% python3 -q
>>> import numpy as np
>>> np.set_printoptions(precision=2, suppress=True, linewidth=120, legacy="1.25")
>>> def rd(a):
...     return np.round(a, 2) + 0
... 
>>> W0 = np.load("data.npy")
>>> print(W0)
[[ 0.9   1.8   2.66 -0.5  -0.8  -1.2 ]
 [-2.   -0.9  -6.03 -0.1   0.4  -3.2 ]
 [ 0.2   0.3   0.59 -0.8  -0.8  -0.8 ]
 [ 1.2   1.8   3.71  0.5   0.2   1.3 ]
 [ 1.8  -0.9   5.45 -0.6  -0.6   1.5 ]
 [-0.8  -0.2  -2.36  0.2  -1.4  -1.6 ]
 [ 1.4   0.7   4.24  0.3  -1.3  -0.6 ]
 [ 0.9   0.5   2.7   0.5  -0.8  -0.1 ]
 [-0.7   0.5  -2.03  0.9   0.1   1.9 ]
 [ 1.3  -0.6   3.9   1.4   0.7  -2.2 ]
 [-0.1  -1.4  -0.33 -0.2   0.   -0.6 ]
 [ 0.6  -2.1   1.73  1.7  -0.5   0.7 ]
 [ 0.    0.5  -0.05  1.   -0.7   0.4 ]
 [-1.2  -1.8  -3.6  -0.7   0.    1.7 ]
 [-2.5  -0.3  -7.46  1.9  -0.5  -1.3 ]
 [ 0.6  -1.6   1.88  0.7  -1.3  -2.8 ]
 [ 0.3  -0.4   0.87 -0.3  -0.4  -1.2 ]
 [ 0.6   1.5   1.76 -0.4  -0.2   0.3 ]
 [ 0.9  -0.3   2.62 -1.8  -0.6   0.5 ]
 [ 0.5   0.7   1.51 -1.   -0.3  -0.9 ]
 [ 0.2   0.7   0.68  0.    1.1  -0.1 ]
 [ 0.5   0.8   1.44 -0.5  -0.4   0.  ]]
>>> Uu, s, Vh = np.linalg.svd(W0)
>>> print(np.argmax(s[:-1] / (s[1:] + 1e-6)) + 1)
5
>>> print(rd(s))
[16.07  6.68  4.91  4.02  3.08  0.07]
>>> Y = Uu[:, :5] @ np.diag(s[:5]) @ Vh[:5]
>>> print(rd(np.linalg.norm(W0 - Y) / np.linalg.norm(W0)))
0.0
>>> print(rd(np.abs(W0 - Y).max()))
0.03
>>> O, _ = np.linalg.qr(np.array([[-1.3, 0.3, 1.2, 1.1, 1.5, -0.3, 0.4],
...     [0.2, 2.0, -1.9, 2.7, -1.6, -0.4, 0.7],
...     [-0.1, -1.7, -0.2, 0.3, -0.6, 0.2, 0.0],
...     [-0.4, 0.2, 0.4, 0.2, -0.4, 0.6, 1.5],
...     [1.7, 0.8, 0.7, 1.9, 0.3, 0.2, 0.6],
...     [-0.6, -0.9, -0.6, 0.3, 0.6, -0.5, 0.8],
...     [-0.9, 0.5, 0.7, 0.2, 0.4, -1.3, 0.6]]))
>>> A = O[:, :7]
>>> print(rd(A))
[[-0.53 -0.22  0.42 -0.47 -0.23 -0.33 -0.34]
 [ 0.08 -0.68 -0.63 -0.34  0.13  0.   -0.09]
 [-0.04  0.58 -0.19 -0.55  0.48  0.14 -0.25]
 [-0.16 -0.11  0.15 -0.07  0.56 -0.44  0.65]
 [ 0.7  -0.12  0.44 -0.5  -0.12  0.11  0.19]
 [-0.25  0.26 -0.33 -0.33 -0.57  0.08  0.57]
 [-0.37 -0.25  0.26 -0.02  0.2   0.81  0.18]]
>>> u = np.array([4, 5, 8, -2, 5, -7, -9])
>>> Y = A + np.outer(u, np.eye(7)[0])
>>> print(np.linalg.matrix_rank(Y - A))
1
>>> print(rd(Y))
[[ 3.47 -0.22  0.42 -0.47 -0.23 -0.33 -0.34]
 [ 5.08 -0.68 -0.63 -0.34  0.13  0.   -0.09]
 [ 7.96  0.58 -0.19 -0.55  0.48  0.14 -0.25]
 [-2.16 -0.11  0.15 -0.07  0.56 -0.44  0.65]
 [ 5.7  -0.12  0.44 -0.5  -0.12  0.11  0.19]
 [-7.25  0.26 -0.33 -0.33 -0.57  0.08  0.57]
 [-9.37 -0.25  0.26 -0.02  0.2   0.81  0.18]]
>>> rng = np.random.default_rng(622)
>>> lab = rng.permutation(7)
>>> print(lab)
[3 2 5 4 6 0 1]
>>> Y = A[lab][:, lab]
>>> print(rd(np.sort(np.abs(np.linalg.eigvals(Y)))))
[1. 1. 1. 1. 1. 1. 1.]
>>> print(rd(np.diag(Y)))
[-0.07 -0.19  0.08 -0.12  0.18 -0.53 -0.68]
>>> print(rd(np.trace(Y)))
-1.33
>>> print(rd(Y))
[[-0.07  0.15 -0.44  0.56  0.65 -0.16 -0.11]
 [-0.55 -0.19  0.14  0.48 -0.25 -0.04  0.58]
 [-0.33 -0.33  0.08 -0.57  0.57 -0.25  0.26]
 [-0.5   0.44  0.11 -0.12  0.19  0.7  -0.12]
 [-0.02  0.26  0.81  0.2   0.18 -0.37 -0.25]
 [-0.47  0.42 -0.33 -0.23 -0.34 -0.53 -0.22]
 [-0.34 -0.63  0.    0.13 -0.09  0.08 -0.68]]
